In [1]: import numpy as np

In [2]: np.set_printoptions(suppress=True, linewidth=200)

In [3]: M = np.loadtxt("data.csv", delimiter=",")

In [4]: M
Out[4]: 
array([[ 1.2,  2.1, -2.6, -1.7],
       [-1.6, -5.2,  4.6,  3.4],
       [ 1.1,  3.4, -3.1, -1.4],
       [-1.1, -2.7,  2.8,  2.3],
       [-0.4, -2.1,  2.3,  1.3],
       [ 0. ,  0.6, -0.7, -0.7],
       [ 2.1,  4.7, -5.5, -3.6],
       [ 0.4,  1.9, -1.8, -1.3],
       [-0.3, -0.1,  0.1,  0.2],
       [-1.3, -3. ,  2.8,  1.8],
       [-0.8, -3.7,  3.5,  2.6],
       [ 1.4,  4.1, -3.7, -3.4],
       [-0.6, -0.9,  0.9,  0.4],
       [ 0.5,  1.8, -1.8, -0.9],
       [-0.4, -0.7,  1. ,  0.9],
       [ 1. ,  3.6, -3.3, -2.1],
       [ 1.5,  4.5, -4.3, -3.4],
       [ 0.3,  1.3, -1.7, -1. ],
       [ 0.4,  1.3, -1.6, -1.3],
       [ 0.5,  2. , -1.4, -0.8],
       [ 0.3,  0.4, -0.5, -0.3],
       [-0.5, -1.8,  2. ,  1.1],
       [-0.2,  0.1,  0.1,  1. ],
       [-2.9, -7.8,  8. ,  5. ],
       [ 1.2,  3.5, -3.7, -2.4],
       [-0.2,  0. ,  0.6, -0.3],
       [ 0.2,  0.5, -0.9, -0.4],
       [ 0.7,  1.2, -1. , -1.4],
       [-0.6, -0.1,  0.1,  0.4],
       [-0.2, -0.4,  0.3,  0.6],
       [-1.4, -2.7,  3. ,  2.3]])

In [5]: U, sig, Vh = np.linalg.svd(M)

In [6]: np.argmax(sig[:-1] / (sig[1:] + 1e-6)) + 1
Out[6]: np.int64(1)

In [7]: A2 = U[:, :1] @ np.diag(sig[:1]) @ Vh[:1]

In [8]: np.linalg.matrix_rank(M, rtol=0.05)
Out[8]: np.int64(3)

In [9]: print(np.round(np.linalg.norm(M - A2, 2), 1), round(sig[1], 1))
1.9 1.9

In [10]: A2.round(1)
Out[10]: 
array([[ 0.9,  2.4, -2.4, -1.7],
       [-1.7, -4.9,  4.9,  3.4],
       [ 1.1,  3. , -3. , -2.1],
       [-1. , -2.9,  2.9,  2. ],
       [-0.7, -2.1,  2.1,  1.4],
       [ 0.2,  0.7, -0.7, -0.5],
       [ 1.8,  5.1, -5.2, -3.6],
       [ 0.6,  1.8, -1.8, -1.3],
       [-0.1, -0.2,  0.2,  0.1],
       [-1. , -2.9,  2.9,  2. ],
       [-1.3, -3.6,  3.6,  2.5],
       [ 1.5,  4.1, -4.1, -2.8],
       [-0.3, -0.9,  0.9,  0.6],
       [ 0.6,  1.7, -1.7, -1.2],
       [-0.3, -0.9,  0.9,  0.7],
       [ 1.2,  3.3, -3.4, -2.3],
       [ 1.6,  4.5, -4.5, -3.1],
       [ 0.5,  1.5, -1.5, -1. ],
       [ 0.5,  1.5, -1.5, -1. ],
       [ 0.6,  1.6, -1.6, -1.1],
       [ 0.2,  0.5, -0.5, -0.3],
       [-0.6, -1.8,  1.8,  1.3],
       [-0.1, -0.3,  0.3,  0.2],
       [-2.8, -7.8,  7.8,  5.4],
       [ 1.3,  3.6, -3.6, -2.5],
       [-0.1, -0.2,  0.2,  0.1],
       [ 0.2,  0.7, -0.7, -0.5],
       [ 0.5,  1.3, -1.3, -0.9],
       [-0.1, -0.3,  0.3,  0.2],
       [-0.2, -0.5,  0.5,  0.3],
       [-1.1, -3. ,  3. ,  2.1]])

In [11]: round(np.abs(M - A2).max(), 1)
Out[11]: np.float64(0.8)

In [12]: np.linalg.matrix_rank(A2)
Out[12]: np.int64(1)

In [13]: round(np.linalg.norm(M, 1), 1), np.round(np.linalg.norm(M, np.inf), 1)
Out[13]: (np.float64(69.7), np.float64(23.7))

In [14]: np.round(np.linalg.norm(M[17] - M[26]), 1)
Out[14]: np.float64(1.3)

In [15]: print(round(float(M[17] @ M[26]), 1))
2.6

In [16]: np.round(np.linalg.norm(M, axis=1), 1)
Out[16]: array([ 3.9,  7.9,  4.9,  4.7,  3.4,  1.2,  8.3,  2.9,  0.4,  4.7,  5.8,  6.6,  1.5,  2.7,  1.6,  5.4,  7.2,  2.4,  2.5,  2.6,  0.8,  2.9,  1. , 12.6,  5.8,  0.7,  1.1,  2.2,  0.7,  0.8,  4.9])

In [17]: np.round(np.linalg.norm(M, axis=0), 1)
Out[17]: array([ 5.8, 15.8, 15.9, 11.1])

In [18]: np.linalg.norm(M, axis=1).argmax()
Out[18]: np.int64(23)

In [19]: gram = np.cov(M, rowvar=False)

In [20]: print(gram.shape)
(4, 4)

In [21]: np.round(np.linalg.eigvalsh(gram)[::-1], 1) + 0
Out[21]: array([21.7,  0.1,  0.1,  0. ])

In [22]: np.median(M, axis=0)
Out[22]: array([ 0. ,  0.4, -0.5, -0.3])

In [23]: gram.round(1)
Out[23]: 
array([[ 1.1,  2.9, -3. , -2.1],
       [ 2.9,  8.3, -8.3, -5.7],
       [-3. , -8.3,  8.4,  5.7],
       [-2.1, -5.7,  5.7,  4.1]])

In [24]: round(float(np.linalg.norm(M, 2) / np.linalg.norm(M)), 1)
Out[24]: 1.0

In [25]: np.linalg.cond(M) > 100
Out[25]: np.False_

In [26]: round(np.log10(np.linalg.cond(M)))
Out[26]: 1

In [27]: data = np.loadtxt("w.csv", delimiter=",")

In [28]: data.round(1)
Out[28]: 
array([[ 0.7, -0.4],
       [-0.4,  0.3]])

In [29]: vals, V = np.linalg.eigh(data)

In [30]: x = np.array([1, 8])

In [31]: np.round(V * np.maximum(vals, 0) @ V.T, 1)
Out[31]: 
array([[ 0.7, -0.4],
       [-0.4,  0.3]])

In [32]: np.round(V * np.abs(vals) @ V.T, 1)
Out[32]: 
array([[ 0.7, -0.4],
       [-0.4,  0.3]])

In [33]: round(float(np.trace(np.linalg.pinv(data) @ data)), 1)
Out[33]: 1.0

In [34]: print(np.round(data @ np.linalg.pinv(data) @ data, 1))
[[ 0.7 -0.4]
 [-0.4  0.3]]

In [35]: np.linalg.lstsq(data[:-1].T, data[-1])[2]
Out[35]: np.int32(1)

In [36]: print(np.round((data + data.T) / 2, 1))
[[ 0.7 -0.4]
 [-0.4  0.3]]

In [37]: round(float(np.abs(np.linalg.eigvals(data)).max()), 1)
Out[37]: 1.0

In [38]: round(np.trace(data), 1)
Out[38]: np.float64(1.0)

In [39]: print(np.round(np.sort(np.abs(np.linalg.eigvals(data))), 1) + 0)
[0. 1.]

In [40]: np.allclose(data @ data.T, data.T @ data)
Out[40]: True

In [41]: np.round(data @ data, 1)
Out[41]: 
array([[ 0.7, -0.4],
       [-0.4,  0.3]])

In [42]: np.round(np.linalg.matrix_power(data, 3), 1)
Out[42]: 
array([[ 0.7, -0.4],
       [-0.4,  0.3]])

In [43]: u = np.array([-2, -2, 1]) + 0.5

In [44]: feats = np.eye(3) - 2 * np.outer(u, u) / (u @ u)

In [45]: feats.round(1)
Out[45]: 
array([[ 0.3, -0.7,  0.7],
       [-0.7,  0.3,  0.7],
       [ 0.7,  0.7,  0.3]])

In [46]: x = np.array([2, 2, 1])

In [47]: np.round(np.sort(np.abs(np.degrees(np.angle(np.linalg.eigvals(feats))))), 1)
Out[47]: array([  0.,   0., 180.])

In [48]: round(np.linalg.norm(x), 1), round(np.linalg.norm(feats @ x), 1)
Out[48]: (np.float64(3.0), np.float64(3.0))

In [49]: print(round(np.linalg.det(feats), 1))
-1.0

In [50]: print(np.round(feats.T @ (feats @ x), 1))
[2. 2. 1.]

In [51]: mat = np.load("case0.npy")

In [52]: mat
Out[52]: 
array([[-2, -2, -2, -2],
       [ 0,  0,  3,  1],
       [-2, -2, -8, -4]])

In [53]: gram = mat.T @ mat

In [54]: (mat @ mat.T).shape
Out[54]: (3, 3)

In [55]: np.linalg.matrix_rank(gram)
Out[55]: np.int64(2)

In [56]: gram
Out[56]: 
array([[ 8,  8, 20, 12],
       [ 8,  8, 20, 12],
       [20, 20, 77, 39],
       [12, 12, 39, 21]])

In [57]: print([round(float(x), 1) for x in np.linalg.svd(mat, compute_uv=False)[:3]])
[10.4, 2.3, 0.0]

In [58]: np.argsort(-np.linalg.norm(mat, axis=0).round(6), kind="stable")[:3]
Out[58]: array([2, 3, 0])

In [59]: r = np.linalg.matrix_rank(mat)

In [60]: r
Out[60]: np.int64(2)

In [61]: N = np.linalg.svd(mat)[2][r:].T

In [62]: np.allclose(mat @ N, 0)
Out[62]: True

In [63]: A2 = np.array([[5, 8, 5], [6, 2, 9], [8, 6, 0], [7, 7, 8]])

In [64]: mat @ A2
Out[64]: 
array([[ -52,  -46,  -44],
       [  31,   25,    8],
       [-114,  -96,  -60]])

In [65]: F = np.tanh(np.array([[1.4, 0.8, 1.3],
    ...:     [0.4, -2.4, 0.3],
    ...:     [-1.2, 1.2, -0.2],
    ...:     [1.4, 1.3, 0.4],
    ...:     [2.6, -0.3, -0.1],
    ...:     [-0.6, 0.1, 0.6],
    ...:     [-0.2, -0.1, 0.9],
    ...:     [-0.2, 0.5, -1.0],
    ...:     [1.2, 0.2, 0.4],
    ...:     [-2.4, -0.4, 0.4],
    ...:     [-0.6, 0.9, -1.5],
    ...:     [-1.6, -1.5, 1.1],
    ...:     [0.0, -0.2, -0.4],
    ...:     [-0.9, 1.2, -1.3],
    ...:     [-0.9, 0.7, 0.9],
    ...:     [-2.0, 0.2, -0.2],
    ...:     [-0.2, 1.6, 1.3],
    ...:     [0.3, -1.0, -1.0],
    ...:     [-0.3, 0.4, 0.4]]) @ np.array([[-1.2, 1.1, -0.7, -0.6],
    ...:     [0.7, -0.9, 0.9, -0.6],
    ...:     [0.9, 0.3, 0.2, 1.2]]))

In [66]: F.round(1) + 0
Out[66]: 
array([[ 0. ,  0.8,  0. ,  0.2],
       [-1. ,  1. , -1. ,  0.9],
       [ 1. , -1. ,  1. , -0.2],
       [-0.4,  0.5,  0.3, -0.8],
       [-1. ,  1. , -1. , -0.9],
       [ 0.9, -0.5,  0.6,  0.8],
       [ 0.8,  0.1,  0.2,  0.9],
       [-0.3, -0.7,  0.4, -0.9],
       [-0.7,  0.9, -0.5, -0.3],
       [ 1. , -1. ,  0.9,  1. ],
       [ 0. , -1. ,  0.7, -1. ],
       [ 1. , -0.1,  0. ,  1. ],
       [-0.5,  0.1, -0.3, -0.3],
       [ 0.6, -1. ,  0.9, -0.9],
       [ 1. , -0.9,  0.9,  0.8],
       [ 1. , -1. ,  0.9,  0.7],
       [ 1. , -0.9,  1. ,  0.6],
       [-1. ,  0.7, -0.9, -0.7],
       [ 0.8, -0.5,  0.6,  0.4]])

In [67]: U, sig, Vh = np.linalg.svd(mat)

In [68]: V = Vh[:(sig > 1e-8).sum()]

In [69]: rng = np.random.default_rng(37002)

In [70]: x = mat[0] + -3 * mat[2] + rng.integers(2) * np.eye(4)[0]

In [71]: x
Out[71]: array([ 5.,  4., 22., 10.])

In [72]: np.round(np.diag(V.T @ V), 1)
Out[72]: array([0.4, 0.4, 0.9, 0.2])

In [73]: np.linalg.matrix_rank(np.vstack([mat, x]))
Out[73]: np.int64(3)

In [74]: np.allclose(V.T @ V @ x, x)
Out[74]: False
